>>> import numpy as np
>>> np.set_printoptions(precision=2, suppress=True, linewidth=200, floatmode="fixed")
>>> tidy = lambda a: np.round(a, 2) + 0
>>> X = np.load("a.npy")
>>> X
array([[ 2.54, -1.15, -0.41,  2.66, -2.46, -2.39],
       [-0.36,  0.05,  0.24,  0.33,  0.18,  0.86],
       [ 0.62,  0.19,  0.49,  1.50,  0.00, -0.31],
       [ 1.91, -0.86, -0.49,  1.36, -1.72, -1.91],
       [ 1.35,  0.23, -0.38, -1.00,  0.32, -2.04],
       [ 1.21,  2.55,  2.37,  2.11,  3.83,  0.22],
       [-0.41, -0.08,  0.59,  2.32, -0.75,  0.26],
       [-3.24,  0.47, -0.04, -2.07,  0.73,  1.49]])
>>> # rank 4
>>> U, sv, VT = np.linalg.svd(X)
>>> V = VT[:(sv > 1e-8).sum()]
>>> rng = np.random.default_rng(823288)
>>> x = X[5] + 3 * X[1] + rng.integers(2) * np.eye(6)[0]
>>> tidy(x)
array([0.13, 2.70, 3.09, 3.10, 4.37, 2.80])
>>> tidy(np.linalg.norm(x - V.T @ V @ x))
np.float64(0.0)
>>> np.allclose(V.T @ V @ x, x)
True
>>> U, sv, VT = np.linalg.svd(X, full_matrices=False)
>>> tidy(U.T @ U)
array([[1.00, 0.00, 0.00, 0.00, 0.00, 0.00],
       [0.00, 1.00, 0.00, 0.00, 0.00, 0.00],
       [0.00, 0.00, 1.00, 0.00, 0.00, 0.00],
       [0.00, 0.00, 0.00, 1.00, 0.00, 0.00],
       [0.00, 0.00, 0.00, 0.00, 1.00, 0.00],
       [0.00, 0.00, 0.00, 0.00, 0.00, 1.00]])
>>> tidy(sv)
array([7.69, 5.98, 3.47, 1.12, 0.00, 0.00])
>>> tidy(np.cumsum(sv ** 2) / np.sum(sv ** 2))
array([0.55, 0.88, 0.99, 1.00, 1.00, 1.00])
>>> U.shape, sv.shape, VT.shape
((8, 6), (6,), (6, 6))
>>> (sv > 1e-8).sum()
np.int64(4)
>>> tidy(np.sqrt((sv ** 2).sum())), tidy(np.linalg.norm(X))
(np.float64(10.41), np.float64(10.41))
>>> np.allclose(U * sv @ VT, X)
True
>>> np.abs(U[:, 0]).round(6).argmax()
np.int64(0)
>>> np.linalg.matrix_rank(X, rtol=0.1)
np.int64(4)
>>> np.linalg.cond(X) > 100
np.True_
>>> B = np.array([[8, 2, -4, 1, 6, 0, 0], [8, 0, -1, -9, 2, -5, 1]])
>>> m1 = np.block([[np.zeros((2, 2)), B], [B.T, np.zeros((7, 7))]])
>>> m1
array([[ 0.00,  0.00,  8.00,  2.00, -4.00,  1.00,  6.00,  0.00,  0.00],
       [ 0.00,  0.00,  8.00,  0.00, -1.00, -9.00,  2.00, -5.00,  1.00],
       [ 8.00,  8.00,  0.00,  0.00,  0.00,  0.00,  0.00,  0.00,  0.00],
       [ 2.00,  0.00,  0.00,  0.00,  0.00,  0.00,  0.00,  0.00,  0.00],
       [-4.00, -1.00,  0.00,  0.00,  0.00,  0.00,  0.00,  0.00,  0.00],
       [ 1.00, -9.00,  0.00,  0.00,  0.00,  0.00,  0.00,  0.00,  0.00],
       [ 6.00,  2.00,  0.00,  0.00,  0.00,  0.00,  0.00,  0.00,  0.00],
       [ 0.00, -5.00,  0.00,  0.00,  0.00,  0.00,  0.00,  0.00,  0.00],
       [ 0.00,  1.00,  0.00,  0.00,  0.00,  0.00,  0.00,  0.00,  0.00]])
>>> np.linalg.norm(m1, axis=1).argmax()
np.int64(1)
>>> tidy(np.linalg.norm(m1, "nuc"))
np.float64(46.99)
>>> m1[1] @ m1[4]
np.float64(0.0)
>>> tidy(np.linalg.norm(m1, axis=1))
array([11.00, 13.27, 11.31,  2.00,  4.12,  9.06,  6.32,  5.00,  1.00])
>>> tidy(np.sort(np.abs(np.linalg.eigvals(m1))))
array([ 0.00,  0.00,  0.00,  0.00,  0.00,  8.51,  8.51, 14.99, 14.99])
>>> np.allclose(m1, m1.T)
True
>>> tidy(np.linalg.det(m1))
np.float64(0.0)
>>> tidy(np.linalg.norm(m1, 2) / np.linalg.norm(m1))
np.float64(0.61)
>>> np.linalg.cond(m1) > 100
np.True_
>>> np.argsort(-np.linalg.norm(m1, axis=0).round(6), kind="stable")[:3]
array([1, 2, 0])
>>> tidy(np.trace(np.linalg.pinv(m1) @ m1))
np.float64(4.0)
>>> np.abs(np.diag(np.linalg.qr(m1)[1])) > 1e-9
array([ True,  True,  True,  True, False, False, False, False, False])
>>> vals, V = np.linalg.eigh(m1)
>>> tidy(vals)
array([-14.99,  -8.51,   0.00,   0.00,   0.00,   0.00,   0.00,   8.51,  14.99])
>>> tidy(V @ np.diag(vals) @ V.T)
array([[ 0.00,  0.00,  8.00,  2.00, -4.00,  1.00,  6.00,  0.00,  0.00],
       [ 0.00,  0.00,  8.00,  0.00, -1.00, -9.00,  2.00, -5.00,  1.00],
       [ 8.00,  8.00,  0.00,  0.00,  0.00,  0.00,  0.00,  0.00,  0.00],
       [ 2.00,  0.00,  0.00,  0.00,  0.00,  0.00,  0.00,  0.00,  0.00],
       [-4.00, -1.00,  0.00,  0.00,  0.00,  0.00,  0.00,  0.00,  0.00],
       [ 1.00, -9.00,  0.00,  0.00,  0.00,  0.00,  0.00,  0.00,  0.00],
       [ 6.00,  2.00,  0.00,  0.00,  0.00,  0.00,  0.00,  0.00,  0.00],
       [ 0.00, -5.00,  0.00,  0.00,  0.00,  0.00,  0.00,  0.00,  0.00],
       [ 0.00,  1.00,  0.00,  0.00,  0.00,  0.00,  0.00,  0.00,  0.00]])
>>> J = np.loadtxt("test19.csv", delimiter=",")
>>> J
array([[  0.03, -17.92, -14.93,  14.31, -43.83, -21.56, -21.49, -15.17,  -4.42, -16.85,  25.34,  -0.49,  -3.16],
       [-11.15, -13.54, -16.76,  33.99, -12.22,  19.45,   1.54,   6.50,  12.10,   7.34,  -6.58,  -5.17, -22.07],
       [-27.44, -30.63,   5.97,  32.55, -13.35,  27.42,   3.77,  42.42,  21.94, -27.13,   5.33,   9.21,  -3.81],
       [-27.88, -30.42,   6.35,  30.57, -12.58,  27.45,   1.55,  42.93,  22.71, -26.94,   7.23,  11.11,  -3.06],
       [  0.60, -18.25, -12.69,  13.06, -45.18, -20.94, -19.52, -13.06,  -4.74, -15.83,  22.72,  -0.50,  -5.21],
       [-11.73, -14.37, -14.20,  32.70, -14.52,  19.18,   2.64,   7.99,  11.69,   5.45,  -5.89,  -6.54, -22.39],
       [-29.61, -29.90,   4.76,  31.67, -12.24,  28.05,   0.92,  43.40,  20.75, -27.30,   5.57,  10.97,  -5.29],
       [  1.27, -18.17, -15.59,  11.97, -44.10, -21.33, -18.67, -14.33,  -5.17, -17.23,  23.45,   0.37,  -3.69],
       [-12.24, -14.92, -16.17,  35.51, -11.60,  18.58,   1.50,   4.83,  10.94,   5.33,  -5.30,  -6.40, -21.68],
       [  0.45, -16.50, -15.31,  14.94, -43.25, -22.31, -18.35, -15.82,  -6.36, -16.94,  23.35,   0.94,  -1.83],
       [  1.01, -19.05, -13.66,  14.68, -44.73, -22.60, -21.18, -13.42,  -5.22, -15.08,  23.74,  -0.58,  -3.82],
       [-12.76, -15.10, -15.88,  33.96, -10.73,  18.17,   2.21,   4.85,  12.36,   6.66,  -7.29,  -6.36, -20.57],
       [  0.32, -18.69, -12.61,  13.55, -44.22, -22.18, -18.45, -10.92,  -5.81, -16.41,  22.54,   0.21,  -3.26],
       [-29.97, -30.22,   6.10,  31.93, -11.67,  27.93,   1.73,  45.23,  21.06, -26.21,   4.63,  12.96,  -5.85],
       [-26.20, -30.52,   7.12,  32.77, -11.90,  28.72,   2.59,  45.12,  20.16, -28.21,   5.38,  11.33,  -3.57],
       [-26.81, -30.16,   5.25,  32.71, -11.73,  29.77,   2.86,  45.55,  20.47, -27.67,   5.81,  12.10,  -3.66],
       [-28.44, -26.93,   6.69,  32.87, -13.40,  27.06,   2.33,  43.31,  21.85, -25.66,   4.50,  13.16,  -3.57],
       [-29.42, -28.78,   4.14,  32.51, -10.84,  28.49,   2.46,  45.00,  22.32, -29.00,   5.58,  11.65,  -4.08],
       [-11.91, -15.36, -14.15,  34.26, -10.60,  17.00,   3.41,   5.39,  12.09,   5.47,  -6.47,  -4.91, -22.51],
       [-26.81, -29.54,   6.45,  32.74, -12.16,  27.74,   3.35,  43.56,  21.94, -29.06,   7.42,  10.74,  -3.25],
       [-10.02, -14.10, -15.22,  34.95, -11.39,  18.28,   1.47,   3.82,  12.92,   5.51,  -5.54,  -6.50, -21.85],
       [-28.35, -29.39,   7.52,  32.45, -13.47,  28.51,   3.08,  43.70,  23.60, -28.22,   5.73,  11.90,  -4.19],
       [  1.49, -20.04, -13.01,  14.67, -43.43, -20.64, -19.62, -13.98,  -6.40, -15.18,  23.84,  -1.14,  -4.94],
       [ -9.36, -15.00, -16.35,  32.84,  -9.90,  19.51,   1.15,   5.87,  14.10,   6.10,  -6.71,  -7.23, -21.67],
       [-27.09, -28.24,   7.53,  32.08, -13.43,  26.82,   0.60,  45.79,  23.81, -27.84,   5.92,  10.54,  -3.34],
       [-26.93, -29.81,   4.20,  32.36, -11.31,  28.99,   2.46,  43.41,  20.97, -29.33,   7.35,  12.92,  -3.87],
       [-27.62, -28.68,   4.60,  32.60, -12.80,  26.48,   1.07,  45.34,  20.87, -28.50,   4.03,  13.19,  -5.13]])
>>> Q, V = np.linalg.qr(J[:, :3])[0], np.linalg.qr(J[:, 3:])[0]
>>> sv = np.linalg.svd(Q.T @ V, compute_uv=False)
>>> tidy(sv)
array([1.00, 1.00, 0.98])
>>> tidy(np.linalg.norm(Q @ Q.T - V @ V.T, 2))
np.float64(1.0)
